% ipython --no-banner

In [1]: import numpy as np

In [2]: np.set_printoptions(suppress=True, linewidth=120)

In [3]: W2 = np.array([[-0.7, -0.3, -0.6, -0.5, -0.3], [-0.3, 1.1, 0.3, 0.8, -0.4]])

In [4]: rng = np.random.default_rng(6349)

In [5]: arr = np.array([[2, 2],
   ...:     [2, 1],
   ...:     [0, 1],
   ...:     [1, 0],
   ...:     [1, 0],
   ...:     [2, 0],
   ...:     [1, 0],
   ...:     [2, 2],
   ...:     [1, 1],
   ...:     [2, 2],
   ...:     [2, 1],
   ...:     [2, 1],
   ...:     [0, 1],
   ...:     [2, 1],
   ...:     [2, 2],
   ...:     [2, 0],
   ...:     [1, 2],
   ...:     [2, 2]]) @ W2 + 0.05 * rng.normal(size=(18, 5))

In [6]: arr.round(3)
Out[6]: 
array([[-2.04 ,  1.681, -0.615,  0.549, -1.456],
       [-1.686,  0.411, -0.966, -0.169, -0.924],
       [-0.273,  1.112,  0.229,  0.741, -0.336],
       [-0.768, -0.257, -0.592, -0.482, -0.381],
       [-0.754, -0.309, -0.647, -0.427, -0.212],
       [-1.349, -0.641, -1.095, -1.045, -0.606],
       [-0.775, -0.314, -0.658, -0.503, -0.307],
       [-2.018,  1.624, -0.476,  0.722, -1.458],
       [-1.022,  0.841, -0.335,  0.35 , -0.607],
       [-2.031,  1.57 , -0.593,  0.589, -1.348],
       [-1.676,  0.498, -0.908, -0.178, -0.992],
       [-1.669,  0.521, -0.83 , -0.195, -1.135],
       [-0.234,  1.027,  0.379,  0.75 , -0.362],
       [-1.702,  0.507, -0.948, -0.162, -0.95 ],
       [-1.985,  1.672, -0.597,  0.492, -1.416],
       [-1.374, -0.615, -1.25 , -1.042, -0.62 ],
       [-1.346,  2.001, -0.015,  1.075, -1.065],
       [-2.003,  1.56 , -0.597,  0.634, -1.477]])

In [7]: cen = arr - arr.mean(axis=1)
---------------------------------------------------------------------------
ValueError                                Traceback (most recent call last)
Cell In[7], line 1
----> 1 cen = arr - arr.mean(axis=1)

ValueError: operands could not be broadcast together with shapes (18,5) (18,) 

In [8]: cen = arr - arr.mean(axis=0)

In [9]: left, sigma, VT = np.linalg.svd(cen, full_matrices=False)

In [10]: np.abs(left[:, 0]).argmax()
Out[10]: np.int64(5)

In [11]: np.round(VT[0] * np.sign(VT[0, np.abs(VT[0]).argmax()]), 3)
Out[11]: array([-0.231,  0.749,  0.188,  0.519, -0.285])

In [12]: print((np.sign(left[:, 0]) == np.sign(left[0, 0])).astype(int))
[1 0 1 0 0 0 0 1 1 1 0 0 1 0 1 0 1 1]

In [13]: x = np.array([-2, 2, -2, 0, 0])

In [14]: np.linalg.norm(arr @ x) <= np.linalg.norm(arr, 2) * np.linalg.norm(x) + 1e-9
Out[14]: np.True_

In [15]: np.round(arr @ np.eye(5)[2], 3)
Out[15]: 
array([-0.615, -0.966,  0.229, -0.592, -0.647, -1.095, -0.658, -0.476, -0.335, -0.593, -0.908, -0.83 ,  0.379, -0.948,
       -0.597, -1.25 , -0.015, -0.597])

In [16]: (arr @ x).argmax()
Out[16]: np.int64(0)

In [17]: W2 = arr[[15, 4]].astype(float)

In [18]: for _ in range(4):
    ...:     lab = np.linalg.norm(arr[:, None] - W2, axis=-1).argmin(axis=1)
    ...:     W2 = np.array([arr[lab == j].mean(axis=0) for j in range(2)])
    ...: 

In [19]: print(lab)
[1 1 1 0 0 0 0 1 1 1 1 1 1 1 1 0 1 1]

In [20]: W2.round(3)
Out[20]: 
array([[-1.004, -0.427, -0.848, -0.7  , -0.425],
       [-1.514,  1.156, -0.482,  0.4  , -1.04 ]])

In [21]: np.round(W2[1] - W2[0], 3)
Out[21]: array([-0.51 ,  1.583,  0.366,  1.1  , -0.615])
